>>> import numpy as np
>>> import numpy.linalg as la
>>> np.set_printoptions(precision=2, suppress=True, linewidth=200)
>>> M = np.array([[0, 0, 0, 0, 0, 0, 1],
...     [0, 1, 0, 0, 0, 0, 0],
...     [0, 0, 1, 0, 0, 0, 0],
...     [0, 0, 0, 0, 1, 0, 0],
...     [0, 0, 0, 0, 0, 1, 0],
...     [0, 0, 0, 1, 0, 0, 0],
...     [1, 0, 0, 0, 0, 0, 0]])
>>> t3 = np.stack([M, -2 * M, M[::-1]])
>>> np.einsum("bij,cij->bc", t3, t3)
array([[  7, -14,   1],
       [-14,  28,  -2],
       [  1,  -2,   7]])
>>> t3.sum(axis=0)
array([[ 1,  0,  0,  0,  0,  0, -1],
       [ 0, -1,  0,  1,  0,  0,  0],
       [ 0,  0, -1,  0,  0,  1,  0],
       [ 0,  0,  0,  0,  0,  0,  0],
       [ 0,  0,  1,  0,  0, -1,  0],
       [ 0,  1,  0, -1,  0,  0,  0],
       [-1,  0,  0,  0,  0,  0,  1]])
>>> t3.shape
(3, 7, 7)
>>> la.matrix_rank(t3)
array([7, 7, 7])
>>> la.norm(t3, axis=(1, 2))
array([2.65, 5.29, 2.65])
>>> M2 = M / la.norm(M, axis=1, keepdims=True)
>>> cov = M2 @ M2.T
>>> (cov - 2 * np.eye(7)).round(6).argmax(axis=1)
array([1, 0, 0, 0, 0, 0, 0])
>>> cov
array([[1., 0., 0., 0., 0., 0., 0.],
       [0., 1., 0., 0., 0., 0., 0.],
       [0., 0., 1., 0., 0., 0., 0.],
       [0., 0., 0., 1., 0., 0., 0.],
       [0., 0., 0., 0., 1., 0., 0.],
       [0., 0., 0., 0., 0., 1., 0.],
       [0., 0., 0., 0., 0., 0., 1.]])
>>> (np.abs(cov) > 0.9).astype(int)
array([[1, 0, 0, 0, 0, 0, 0],
       [0, 1, 0, 0, 0, 0, 0],
       [0, 0, 1, 0, 0, 0, 0],
       [0, 0, 0, 1, 0, 0, 0],
       [0, 0, 0, 0, 1, 0, 0],
       [0, 0, 0, 0, 0, 1, 0],
       [0, 0, 0, 0, 0, 0, 1]])
>>> cov[2]
array([0., 0., 1., 0., 0., 0., 0.])
>>> np.degrees(np.arccos(np.clip(cov[2, 4], -1, 1)))
np.float64(90.0)
>>> m1 = np.loadtxt("mat.csv", delimiter=",")
>>> m1
array([[  2. ,  -1.2,  -0.4,   0.5,  -0.7],
       [  0.7,  -0.5,  -0.3,   1.6,  -0.1],
       [  1.3,   0.7,  -0.6,  -0.2,  -0.5],
       [ -3.2,   0.5,  -0.2,   0.7,   1.1],
       [  0.3,  -1. ,   0. ,   0.4,  -1.7],
       [ -1.2,   0.5,  -0.4,   1.7,   0.9],
       [ -0.1,   0.8,   0.9,  -0.9,  -1.8],
       [  0.5,  -0.9,   0.4,   0.7,  -0.8],
       [  0.4,   0.1,  -1. ,   1.1,  -2.7],
       [ -0.4,   0.1,   0.4,   1.2,  -1.2],
       [  1.2,  -2.5,  -1.3,  -0.8,  -0.5],
       [  0.3,   0.9,   0.6,   1.4,   0.2],
       [ -0.3,   0.5,   0.8,  -0.2,  -1. ],
       [ -0.6,   1.2,  -0.8,  -0.8,   0.4],
       [ -0.1,   0.5,  -0.6,   0. ,  -0.1],
       [ -2.9,   2. ,   1. ,   0.5,  -1. ],
       [ -2.1,   0.4,  -1.4,  -0.7,  -1.3],
       [  0.3,   1.1,   0.2,  -1.1,   0.6],
       [ -0.2,  -0.3,   0.2,   0.7,   0.4],
       [  2.6,  -0.8,  -0.5,   0.4,   2.1],
       [  1. ,  -0.6,   2.3,   0.2,   0.1],
       [  0.6,  -1.6,   0.3,  -1.5,   0. ],
       [  1.5,  -0.3,   0.7,   0.5,   1. ],
       [  0.3,  -1. ,  -1.1,  -0.4,   1.8],
       [ -0.5,   0.2,  -1.6,   0.5,  -0.3],
       [  0.1,   1.3,   1.9,   1.4,  -1.5],
       [ -0.9,  -0.5,  -0.7,  -0.4,  -0.8],
       [ -0.4,   0.9,  -0.2,   0.9,  -0.6],
       [  0.6,  -1.1,   0.5,  -1.5,   0.2],
       [  1.1,  -0.1,   0. ,   0.5,   0.1],
       [  4. ,  -8. , -34. ,  -6. , -26. ],
       [ -0.6,  -0.2,  -1.1,   0.7,  -1.2],
       [  0.6,  -0.7,   0.9,   0.1,  -0.4],
       [  0.4,  -0.9,   0.4,   0.5,  -0.1],
       [  0. ,   1.8,  -0.2,  -1.6,   1.9],
       [  1.2,   0.3,  -1.3,   1.6,   1.2]])
>>> # row 30 dominates
>>> cov = np.cov(m1, rowvar=False)
>>> np.argsort(-m1.std(axis=0).round(6), kind="stable")
array([2, 4, 1, 3, 0])
>>> np.median(m1, axis=0)
array([ 0.3 ,  0.  , -0.2 ,  0.45, -0.2 ])
>>> cov.shape
(5, 5)
>>> round(float(np.corrcoef(m1[:, 0], m1[:, 1])[0, 1]), 2)
-0.65
>>> dist = la.norm(m1[:, None] - m1[None], axis=-1)
>>> dist.mean(axis=1).argmax()
np.int64(30)
>>> dist[:5, :5]
array([[0.  , 1.94, 2.16, 5.77, 2.02],
       [1.94, 0.  , 2.3 , 4.3 , 2.12],
       [2.16, 2.3 , 0.  , 4.88, 2.46],
       [5.77, 4.3 , 4.88, 0.  , 4.74],
       [2.02, 2.12, 2.46, 4.74, 0.  ]])
>>> dist.shape
(36, 36)
>>> np.flatnonzero(dist[31] < dist.mean() / 2)
array([ 1,  2,  4,  7,  8,  9, 12, 14, 16, 18, 24, 26, 27, 29, 31, 32, 33])
>>> (dist + 1e9 * np.eye(36)).round(6).argmin(axis=1)
array([29, 29, 29,  5,  7, 18, 12, 33, 31, 27, 21, 27,  6, 14, 27,  3, 26, 13, 33, 22, 32, 28, 29, 18, 31,  9, 31,  9, 21, 33,  8, 24, 33,  7, 17,  1])
>>> Ac = (m1 - m1.mean(axis=0)) / m1.std(axis=0)
>>> np.argwhere(np.abs(Ac) > 2)
array([[ 3,  0],
       [15,  0],
       [30,  0],
       [30,  1],
       [30,  2],
       [30,  3],
       [30,  4]])
>>> Ac.std(axis=0)
array([1., 1., 1., 1., 1.])
>>> c = la.lstsq(np.delete(Ac, 3, axis=1), Ac[:, 3])[0]
>>> np.abs(c).argmax()
np.int64(2)
>>> round(float(1 - np.var(Ac[:, 3] - np.delete(Ac, 3, axis=1) @ c)), 2)
0.57
>>> vec = np.array([-3, 2, -2, 2, 1])
>>> h = np.maximum(m1 @ vec, 0)
>>> np.tanh(m1 @ vec)
array([-1.  ,  0.54, -0.98,  1.  , -1.  ,  1.  , -1.  , -1.  ,  0.46,  0.95, -1.  ,  0.99, -0.8 ,  1.  ,  0.98,  1.  ,  1.  , -0.6 ,  0.89, -1.  , -1.  , -1.  , -1.  ,  0.29,  1.  , -0.2 ,  0.91,
        1.  , -1.  , -0.98,  0.96,  1.  , -1.  , -0.99,  0.99,  1.  ])
>>> m1.T @ h
array([-99.04,  38.09, -98.64,  30.06, -49.14])
>>> sv = 20 * 0.7 ** np.arange(10)
>>> rng = np.random.default_rng(828040)
>>> E = rng.normal(size=(27, 10)) * rng.permutation(sv)
>>> E.round(2) + 0
array([[  0.53,  -1.58,   2.08, -10.29,   5.42,  -1.1 , -18.27,   2.81,  11.49,   2.55],
       [ -0.12,   1.53,  -6.96,   3.22,   2.  ,  -1.48,   0.55,   3.61, -14.19,   0.73],
       [ -1.31,  -2.33, -12.7 ,   1.88,   2.05,   0.82,  25.22,   1.5 ,  12.92,  -0.73],
       [  0.17,  -0.44,  -7.54, -11.41,  -3.56,  -3.7 ,  -2.85,   3.11,  14.72,   0.88],
       [  0.49,   1.5 ,  23.34,  -5.8 ,  -0.39,  -1.34, -10.13,  -2.09,  15.42,  -1.12],
       [  0.06,   1.47, -21.54,   3.24,  -0.64,   3.78,  16.94,   3.3 ,   6.07,   0.61],
       [ -0.13,   0.79,  36.46,  -0.67,  -2.69,  -1.4 ,  -0.51,  -6.25,  15.21,   0.75],
       [  0.75,   0.36,  -9.39,   4.94,   7.92,   0.1 ,   6.7 , -11.6 , -16.47,  -1.6 ],
       [ -1.48,   1.17,  15.09,   4.62,   6.97,  -1.58,   3.04,   4.9 , -20.59,  -0.79],
       [  0.83,   1.61,  -1.94,   0.39,  -1.58,  -3.08,  -7.25,   1.62, -16.68,   0.01],
       [ -0.82,  -0.83,  -4.34,  -7.13,  -4.34,  -0.62, -26.41,  -2.4 ,   3.97,   3.35],
       [ -0.25,   0.08,  -1.73,   1.91,  -1.83,   0.89,   4.15, -22.1 , -17.01,  -0.27],
       [ -0.07,  -0.3 ,   6.68,   6.65,  -8.08,  -0.14,  19.  ,   0.77,  21.8 ,   1.31],
       [  1.67,   0.95,  15.13,  -0.12,   3.97,   0.96,   6.03,  -1.1 ,   8.78,   0.72],
       [  0.32,   0.  , -17.34,  -8.41,  -6.4 ,   2.81,  -5.64,   9.51, -16.44,  -1.78],
       [ -0.16,  -0.8 ,   9.68,  -2.71,   1.52,  -1.05,   6.73,  10.41,   0.82,  -1.94],
       [ -0.4 ,  -1.4 ,  -1.09,   3.28,   0.34,  -1.55,  -4.5 ,  12.15, -31.16,  -0.94],
       [ -0.83,   3.05,  16.25,   2.21,  -1.92,  -1.42,  -9.37, -10.49,   9.93,  -1.67],
       [  0.96,  -1.29,  27.94,  -6.54,  -0.02,  -0.37,   1.52,   5.63,   5.63,  -1.14],
       [ -2.12,   0.16,  -5.  ,  12.23,   0.87,   3.72,   8.28,   7.87,  22.89,  -0.78],
       [ -0.1 ,  -2.68, -13.5 ,  -1.7 ,  -2.88,   3.36,   6.98,   9.57,   1.52,   0.42],
       [  1.13,  -2.63,  12.72,   6.06,   0.15,  -2.22,  18.3 ,   0.48,  -6.45,   0.11],
       [  1.14,  -1.  ,  20.55,   0.48,   2.87,  -0.42,  12.65, -11.49, -10.03,   0.7 ],
       [ -0.53,   0.35,   5.03,   5.78,   4.07,   0.12,  -5.8 ,  -2.66, -16.89,  -0.7 ],
       [ -1.25,   0.8 ,   3.79,  -4.2 ,  -2.87,  -0.59,  -6.34,  -8.41,   6.98,  -1.12],
       [ -1.17,   1.4 ,  -6.96,   2.1 ,   0.73,  -0.72,   5.38,   9.81,   2.92,   1.33],
       [  0.65,   0.01,   4.87,  -3.37,  -0.16,  -2.09,  -4.39,   3.57,   6.09,   0.49]])
>>> dist = la.norm(E[:, None] - E[None], axis=-1)
>>> np.flatnonzero(dist[2] < dist.mean() / 2)
array([2, 5])
>>> np.unravel_index(dist.round(6).argmax(), dist.shape)
(np.int64(6), np.int64(14))
>>> la.matrix_rank(dist ** 2)
np.int64(12)
>>> dist.shape
(27, 27)
>>> (dist + 1e9 * np.eye(27)).round(6).argmin(axis=1)
array([10,  9,  5, 26, 17,  2,  4, 11, 23,  1,  0,  7, 19, 15,  1, 26,  9,  4, 13, 12, 25, 22, 21,  9, 26, 20, 24])
